$ python -q
>>> import numpy as np
>>> np.set_printoptions(suppress=True, linewidth=120)
>>> def rd(a):
...     return np.round(a, 3) + 0
... 
>>> M = np.load("run15.npy")
>>> M
array([[  6,   2,  -6,  12],
       [  5,  -1,  -5,  14],
       [-16, -16,  16, -16],
       [-21, -15,  21, -30],
       [  0,   0,   0,   0],
       [ -7,  -5,   7, -10],
       [ 18,  22, -18,  12],
       [ -6,  -2,   6, -12],
       [ -2,  -6,   2,   4],
       [-24, -24,  24, -24],
       [  6,   2,  -6,  12]])
>>> Z = M[[9, 8]].astype(float)
>>> for _ in range(4):
...     idx = np.linalg.norm(M[:, None] - Z, axis=-1).argmin(axis=1)
...     Z = np.array([M[idx == j].mean(axis=0) for j in range(2)])
... 
>>> idx
array([1, 1, 0, 0, 1, 1, 1, 1, 1, 0, 1])
>>> rd(Z)
array([[-20.333, -18.333,  20.333, -23.333],
       [  2.5  ,   1.5  ,  -2.5  ,   4.   ]])
>>> print(np.abs(Z[1] - Z[0]).argmax())
3
>>> def softmax(z):
...     e = np.exp(z - z.max(axis=-1, keepdims=True))
...     return e / e.sum(axis=-1, keepdims=True)
... 
>>> print(softmax(Z).sum(axis=1))
[1. 1.]
>>> print(rd(softmax(10 * Z[0])))
[0. 0. 1. 0.]
>>> att = Z @ Z.T / np.sqrt(4)
>>> rd(softmax(att + np.triu(np.full(att.shape, -np.inf), 1)))
array([[1., 0.],
       [0., 1.]])
>>> softmax(att).round(6).argmax(axis=1)
array([0, 1])
>>> rd(softmax(att)[0] @ Z)
array([-20.333, -18.333,  20.333, -23.333])
>>> Uu, sv, VT = np.linalg.svd(M)
>>> np.argmax(sv[:-1] / (sv[1:] + 1e-6)) + 1
np.int64(2)
>>> out = Uu[:, :2] @ np.diag(sv[:2]) @ VT[:2]
>>> rd(np.linalg.norm(M - out, 2)), rd(sv[2])
(np.float64(0.0), np.float64(0.0))
>>> np.linalg.matrix_rank(M, rtol=0.05)
np.int64(2)
>>> rd(np.linalg.norm(M - out) / np.linalg.norm(M))
np.float64(0.0)
>>> rd(np.abs(M - out).max())
np.float64(0.0)
>>> J = np.loadtxt("w.csv", delimiter=",")
>>> J
array([[ 4.,  3.,  0.,  0.,  0.,  0.,  0.,  0.,  0.,  0.,  0.],
       [ 3.,  0.,  3.,  0.,  0.,  0.,  0.,  0.,  0.,  0.,  0.],
       [ 0.,  3., -3.,  3.,  0.,  0.,  0.,  0.,  0.,  0.,  0.],
       [ 0.,  0.,  3.,  1.,  3.,  0.,  0.,  0.,  0.,  0.,  0.],
       [ 0.,  0.,  0.,  3., -4.,  3.,  0.,  0.,  0.,  0.,  0.],
       [ 0.,  0.,  0.,  0.,  3.,  3.,  3.,  0.,  0.,  0.,  0.],
       [ 0.,  0.,  0.,  0.,  0.,  3.,  0.,  3.,  0.,  0.,  0.],
       [ 0.,  0.,  0.,  0.,  0.,  0.,  3.,  3.,  3.,  0.,  0.],
       [ 0.,  0.,  0.,  0.,  0.,  0.,  0.,  3., -4.,  3.,  0.],
       [ 0.,  0.,  0.,  0.,  0.,  0.,  0.,  0.,  3.,  4.,  3.],
       [ 0.,  0.,  0.,  0.,  0.,  0.,  0.,  0.,  0.,  3.,  0.]])
>>> rd(softmax(J[0] + 4))
array([0.652, 0.24 , 0.012, 0.012, 0.012, 0.012, 0.012, 0.012, 0.012, 0.012, 0.012])
>>> att = J @ J.T / np.sqrt(11)
>>> softmax(att).round(6).argmax(axis=1)
array([0, 1, 2, 3, 4, 5, 6, 7, 8, 9, 9])
>>> rd(softmax(att)[0] @ J)
array([3.933, 2.93 , 0.036, 0.025, 0.001, 0.005, 0.003, 0.005, 0.001, 0.005, 0.002])
>>> O, evecs = np.linalg.qr(J[:, :1])[0], np.linalg.qr(J[:, 1:])[0]
>>> sv = np.linalg.svd(O.T @ evecs, compute_uv=False)
>>> print(rd(np.linalg.norm(O @ O.T - evecs @ evecs.T, 2)))
1.0
>>> rd(sv)
array([0.988])
>>> w, evecs = np.linalg.eigh(J)
>>> x0 = np.array([-3, -5, -3, 4, -3, 4, -3, -4, 3, 4, -3])
>>> print(rd(x0 @ J @ x0 / (x0 @ x0)), rd(w[0]), rd(w[-1]))
0.035 -7.04 6.946
>>> rd(np.linalg.eigvalsh(J[1:, 1:]))
array([-7.   , -6.213, -5.071, -2.372, -1.136,  0.889,  3.402,  4.428,  6.128,  6.946])
>>> data = np.load("layer18.npy")
>>> print(data)
[[-1.7 -0.8  1.8 -1.1  1.1  2.6 -0.5 -1.  -1.  -0.1]
 [-1.6 -1.  -1.1 -0.9  0.8 -1.2 -0.7 -2.5 -0.3 -1.3]
 [-0.7 -0.1  0.3  0.7 -0.6 -0.3 -0.1  3.   0.7 -0.1]
 [ 0.1 -0.4  1.2 -1.1 -0.3  0.3 -0.9 -3.  -1.1  1.1]
 [-1.2  1.6 -1.6  0.1  0.1  0.   2.  10.5 -0.3 -1. ]
 [ 0.7 -0.4  0.7 -0.7  0.4  0.5 -1.2 -2.  -0.7  0.9]]
>>> # column 7 dominates
>>> out = data / np.sqrt((data ** 2).mean(axis=1, keepdims=True))
>>> rd(out[5])
array([ 0.747, -0.427,  0.747, -0.747,  0.427,  0.534, -1.281, -2.134, -0.747,  0.96 ])
>>> rd(np.linalg.norm(out, axis=1))
array([3.162, 3.162, 3.162, 3.162, 3.162, 3.162])
>>> Uu, sv, VT = np.linalg.svd(data, full_matrices=False)
>>> (sv > 1e-8).sum()
np.int64(6)
>>> rd(VT @ VT.T)
array([[1., 0., 0., 0., 0., 0.],
       [0., 1., 0., 0., 0., 0.],
       [0., 0., 1., 0., 0., 0.],
       [0., 0., 0., 1., 0., 0.],
       [0., 0., 0., 0., 1., 0.],
       [0., 0., 0., 0., 0., 1.]])
>>> np.allclose(Uu * sv @ VT, data)
True
>>> Uu.shape, sv.shape, VT.shape
((6, 6), (6,), (6, 10))
>>> rd(np.cumsum(sv ** 2) / np.sum(sv ** 2))
array([0.811, 0.905, 0.967, 0.985, 0.996, 1.   ])
>>> rd(sv)
array([12.459,  4.244,  3.431,  1.847,  1.487,  0.863])
>>> rd(sv / sv[0])
array([1.   , 0.341, 0.275, 0.148, 0.119, 0.069])
>>> rd(Uu.T @ data @ VT.T)
array([[12.459,  0.   ,  0.   ,  0.   ,  0.   ,  0.   ],
       [ 0.   ,  4.244,  0.   ,  0.   ,  0.   ,  0.   ],
       [ 0.   ,  0.   ,  3.431,  0.   ,  0.   ,  0.   ],
       [ 0.   ,  0.   ,  0.   ,  1.847,  0.   ,  0.   ],
       [ 0.   ,  0.   ,  0.   ,  0.   ,  1.487,  0.   ],
       [ 0.   ,  0.   ,  0.   ,  0.   ,  0.   ,  0.863]])
>>> np.abs(J).max()
np.float64(4.0)
>>> np.diff(J, axis=0)
array([[-1., -3.,  3.,  0.,  0.,  0.,  0.,  0.,  0.,  0.,  0.],
       [-3.,  3., -6.,  3.,  0.,  0.,  0.,  0.,  0.,  0.,  0.],
       [ 0., -3.,  6., -2.,  3.,  0.,  0.,  0.,  0.,  0.,  0.],
       [ 0.,  0., -3.,  2., -7.,  3.,  0.,  0.,  0.,  0.,  0.],
       [ 0.,  0.,  0., -3.,  7.,  0.,  3.,  0.,  0.,  0.,  0.],
       [ 0.,  0.,  0.,  0., -3.,  0., -3.,  3.,  0.,  0.,  0.],
       [ 0.,  0.,  0.,  0.,  0., -3.,  3.,  0.,  3.,  0.,  0.],
       [ 0.,  0.,  0.,  0.,  0.,  0., -3.,  0., -7.,  3.,  0.],
       [ 0.,  0.,  0.,  0.,  0.,  0.,  0., -3.,  7.,  1.,  3.],
       [ 0.,  0.,  0.,  0.,  0.,  0.,  0.,  0., -3., -1., -3.]])
>>> np.linalg.matrix_rank(J)
np.int64(11)
>>> rd(np.linalg.norm(J))
np.float64(16.492)
>>> print(J.sum(axis=0))
[ 7.  6.  3.  7.  2.  9.  6.  9.  2. 10.  3.]
>>> np.unravel_index(np.abs(J).argmax(), J.shape)
(np.int64(0), np.int64(0))
>>> rd(J.mean(axis=0))
array([0.636, 0.545, 0.273, 0.636, 0.182, 0.818, 0.545, 0.818, 0.182, 0.909, 0.273])
>>> mat = np.loadtxt("test3.csv", delimiter=",")
>>> mat
array([[0., 0., 0., 1., 0., 0., 0., 0., 0., 0., 0.],
       [0., 0., 0., 0., 0., 1., 0., 0., 0., 0., 0.],
       [1., 0., 0., 0., 0., 0., 0., 0., 0., 0., 0.],
       [0., 0., 0., 0., 0., 0., 0., 0., 0., 1., 0.],
       [0., 0., 0., 0., 1., 0., 0., 0., 0., 0., 0.],
       [0., 0., 0., 0., 0., 0., 0., 0., 0., 0., 1.],
       [0., 1., 0., 0., 0., 0., 0., 0., 0., 0., 0.],
       [0., 0., 1., 0., 0., 0., 0., 0., 0., 0., 0.],
       [0., 0., 0., 0., 0., 0., 0., 0., 1., 0., 0.],
       [0., 0., 0., 0., 0., 0., 0., 1., 0., 0., 0.],
       [0., 0., 0., 0., 0., 0., 1., 0., 0., 0., 0.]])
>>> rng = np.random.default_rng(66)
>>> idx = rng.permutation(11)
>>> idx
array([ 8,  1,  5,  0,  7,  9,  4,  6,  2,  3, 10])
>>> out = mat[idx][:, idx]
>>> print(np.trace(out))
2.0
>>> feats = np.loadtxt("dump.csv", delimiter=",")
>>> print(feats)
[[ 0.4   -3.1   -0.9   -0.2    0.5    0.463  1.8  ]
 [ 0.2    0.8    0.2   -0.6   -0.2    1.761  1.2  ]
 [ 1.6   -0.7    2.8    0.6   -0.5   -1.848 -0.8  ]
 [-0.4   -1.6    1.1   -1.7   -0.4    5.059  0.9  ]
 [-0.2   -0.3   -0.6    0.6    2.3   -1.841  0.6  ]
 [-0.5   -0.3   -0.3    0.3   -1.1   -0.935 -0.9  ]
 [ 0.4   -0.2   -0.5    1.3    2.1   -3.914  0.3  ]
 [-0.3    1.2    1.2   -0.6   -0.3    1.773 -0.3  ]
 [-0.9   -0.8    0.4    1.2    0.6   -3.579  1.1  ]
 [ 1.3    0.9   -2.4    0.4   -1.3   -1.183  0.4  ]
 [-1.1    2.4    0.3    1.    -1.1   -2.972 -0.9  ]
 [ 0.6    0.    -0.8   -1.     0.3    2.956  0.2  ]
 [ 0.5   -0.2   -0.8    0.7    0.6   -2.079 -1.6  ]
 [ 0.6   -0.2   -0.8   -0.2    1.6    0.57   1.5  ]
 [-0.1    0.8   -0.4   -0.1   -0.1    0.33   1.2  ]
 [ 0.5   -0.5   -0.8    0.7   -0.2   -2.062  1.8  ]
 [-0.7    0.8   -1.2    0.7   -0.6   -2.172 -1.8  ]
 [ 0.3    0.2   -1.5    0.4   -0.5   -1.256  0.3  ]
 [ 0.7    0.1    0.7   -0.2   -2.5    0.61   2.1  ]
 [ 1.5   -0.2   -0.3   -1.2   -0.9    3.633  1.6  ]
 [ 0.4   -0.2    0.6   -0.6    0.2    1.727  1.2  ]
 [ 0.5   -0.1    0.1   -0.6   -0.3    1.79   1.1  ]]
>>> idx = feats[:, 0] > np.median(feats[:, 0])
>>> r0 = feats[idx].mean(axis=0) - feats[~idx].mean(axis=0)
>>> np.argsort(-np.abs(r0).round(6), kind="stable")
array([0, 5, 4, 6, 3, 2, 1])
>>> print(((feats - feats.mean(axis=0)) @ r0 > 0).astype(int))
[1 1 0 1 0 0 0 1 0 1 0 1 0 1 1 0 0 0 1 1 1 1]
>>> m1 = np.loadtxt("x.csv", delimiter=",")
>>> rd(m1)
array([[-0.556, -0.204,  0.505, -0.467, -0.42 ],
       [-0.202, -0.597,  0.281,  0.173,  0.703],
       [-0.759,  0.511, -0.245,  0.172,  0.271],
       [ 0.253,  0.469,  0.315, -0.61 ,  0.495],
       [ 0.101,  0.349,  0.712,  0.592, -0.106]])
>>> out = np.c_[feats[:, :6] @ np.array([[-9, -7, 2, 8, 9, -1],
...     [6, 9, 7, 6, 0, 3],
...     [-2, -6, -6, 9, 0, 4],
...     [-4, 0, -3, -6, -4, -6],
...     [-6, 6, 0, -5, 3, -7],
...     [1, -8, 2, 3, 7, -8]]), np.array([3, 3, 4, 3, 5, -3, 3, -2, -2, 4, 0, -4, 3, -1, 1, -5, 1, 0, -3, 3, -5, 0])]
>>> rd(out)
array([[-22.137, -26.004, -13.974, -23.411,   9.141, -19.304,   3.   ],
       [  7.961, -10.688,  10.122,  18.083,  15.927,  -6.088,   3.   ],
       [-25.448, -22.516, -23.996,  27.156,  -2.436,  22.184,   4.   ],
       [  6.059, -61.072,  -3.382,  24.477,  37.413, -27.472,   3.   ],
       [-16.841,  30.828,  -4.382, -29.423, -10.187,  -8.072,   5.   ],
       [  7.765,   3.48 ,  -4.07 ,  -7.605, -15.545,  11.78 ,  -3.   ],
       [-25.514,  42.312,  -9.328, -32.542, -22.698,   5.812,   3.   ],
       [ 13.473, -10.284,   5.946,  26.019,  11.211,   0.216,  -2.   ],
       [ -9.479,  28.932, -20.558, -29.337, -36.153,  17.332,  -2.   ],
       [  3.517,  15.064,  19.734,  -5.249,  -2.081,   7.964,   4.   ],
       [ 23.328,  44.676,   3.856,  -1.116, -38.004,  34.976,   0.   ],
       [  1.356, -21.248,  14.912,  10.968,  30.992, -23.548,  -4.   ],
       [-12.579,  19.732,  -1.858, -17.837, -11.053,   3.932,   3.   ],
       [-13.23 ,   3.84 ,   6.34 ,  -8.69 ,  14.99 , -18.96 ,  -1.   ],
       [  7.83 ,   7.06 ,   8.76 ,   2.49 ,   1.51 ,  -0.44 ,   1.   ],
       [ -9.562,  12.096,  -3.924, -15.586, -13.334,   8.496,  -5.   ],
       [ 12.128,  33.076,   4.956, -19.316, -26.104,  15.676,   1.   ],
       [  1.644,  15.748,   7.288, -13.568,  -9.192,   5.448,   0.   ],
       [  9.31 , -28.08 ,  -0.28 ,  28.03 ,   3.87 ,  16.22 ,  -3.   ],
       [ -0.267, -44.964,  14.266,  30.699,  41.031, -18.864,   3.   ],
       [ -3.073, -20.816,   1.054,  15.181,  18.689, -10.216,  -5.   ],
       [  0.69 , -21.12 ,   5.08 ,  14.77 ,  18.53 ,  -9.02 ,   0.   ]])
>>> np.linalg.matrix_rank(out)
np.int64(7)
>>> rd(np.linalg.norm(np.linalg.qr(feats)[0].T @ out, axis=0) ** 2 / ((out ** 2).sum(axis=0) + 1e-12))
array([1.   , 1.   , 1.   , 1.   , 1.   , 1.   , 0.186])
>>> rd(np.linalg.lstsq(feats, out[:, 0])[0])
array([-9.,  6., -2., -4., -6.,  1.,  0.])
>>> d = np.linalg.norm(out[:, None] - out[None], axis=-1)
>>> (d + 1e9 * np.eye(22)).round(6).argmin(axis=1)
array([13,  7, 18, 19, 12, 17,  4,  1,  6, 17, 16, 21, 15, 14,  9, 12, 17,  9,  7,  3, 21, 20])
>>> d[1].round(6).argsort(kind="stable")[:4]
array([ 1,  7, 21, 20])
>>> rd(d[:5, :5])
array([[  0.   ,  60.527,  67.356,  72.775,  62.368],
       [ 60.527,   0.   ,  60.332,  60.699,  74.134],
       [ 67.356,  60.332,   0.   ,  83.463,  86.499],
       [ 72.775,  60.699,  83.463,   0.   , 120.509],
       [ 62.368,  74.134,  86.499, 120.509,   0.   ]])
>>> d.shape
(22, 22)
>>> np.linalg.matrix_rank(d ** 2)
np.int64(9)
>>> np.unravel_index(d.round(6).argmax(), d.shape)
(np.int64(3), np.int64(10))
>>> A = np.array([[-4, 3, 0, -4, 4],
...     [4, -4, 3, 0, -4],
...     [-4, 4, -4, 3, 0],
...     [0, -4, 4, -4, 3],
...     [3, 0, -4, 4, -4]])
>>> A
array([[-4,  3,  0, -4,  4],
       [ 4, -4,  3,  0, -4],
       [-4,  4, -4,  3,  0],
       [ 0, -4,  4, -4,  3],
       [ 3,  0, -4,  4, -4]])
>>> out = A / np.linalg.norm(A, axis=1, keepdims=True)
>>> cov = out @ out.T
>>> rd(cov[4])
array([-0.772,  0.281,  0.281, -0.772,  1.   ])
>>> rd(np.linalg.norm(out, axis=1))
array([1., 1., 1., 1., 1.])
>>> (np.abs(cov) > 0.9).astype(int)
array([[1, 0, 0, 0, 0],
       [0, 1, 0, 0, 0],
       [0, 0, 1, 0, 0],
       [0, 0, 0, 1, 0],
       [0, 0, 0, 0, 1]])
>>> w, evecs = np.linalg.eigh(J)
>>> rd(evecs @ np.diag(w) @ evecs.T)
array([[ 4.,  3.,  0.,  0.,  0.,  0.,  0.,  0.,  0.,  0.,  0.],
       [ 3.,  0.,  3.,  0.,  0.,  0.,  0.,  0.,  0.,  0.,  0.],
       [ 0.,  3., -3.,  3.,  0.,  0.,  0.,  0.,  0.,  0.,  0.],
       [ 0.,  0.,  3.,  1.,  3.,  0.,  0.,  0.,  0.,  0.,  0.],
       [ 0.,  0.,  0.,  3., -4.,  3.,  0.,  0.,  0.,  0.,  0.],
       [ 0.,  0.,  0.,  0.,  3.,  3.,  3.,  0.,  0.,  0.,  0.],
       [ 0.,  0.,  0.,  0.,  0.,  3.,  0.,  3.,  0.,  0.,  0.],
       [ 0.,  0.,  0.,  0.,  0.,  0.,  3.,  3.,  3.,  0.,  0.],
       [ 0.,  0.,  0.,  0.,  0.,  0.,  0.,  3., -4.,  3.,  0.],
       [ 0.,  0.,  0.,  0.,  0.,  0.,  0.,  0.,  3.,  4.,  3.],
       [ 0.,  0.,  0.,  0.,  0.,  0.,  0.,  0.,  0.,  3.,  0.]])
>>> rd(np.linalg.eigvalsh(J @ J))
array([ 0.13 ,  1.314,  5.751,  9.479, 18.53 , 27.437, 35.072, 37.812, 38.657, 48.253, 49.565])
>>> rd(np.abs(evecs[:, -1]))
array([0.026, 0.025, 0.033, 0.084, 0.133, 0.403, 0.396, 0.515, 0.281, 0.511, 0.221])
>>> np.unique(w.round(6) + 0, return_counts=True)[1]
array([1, 1, 1, 1, 1, 1, 1, 1, 1, 1, 1])
>>> (w > 1e-8).sum(), (w < -1e-8).sum()
(np.int64(5), np.int64(6))
>>> rd(np.linalg.eigvalsh(J + 5 * np.eye(11)))
array([-2.04 , -1.217, -0.238,  2.602,  3.854,  4.639,  8.079,  9.305, 10.922, 11.149, 11.946])
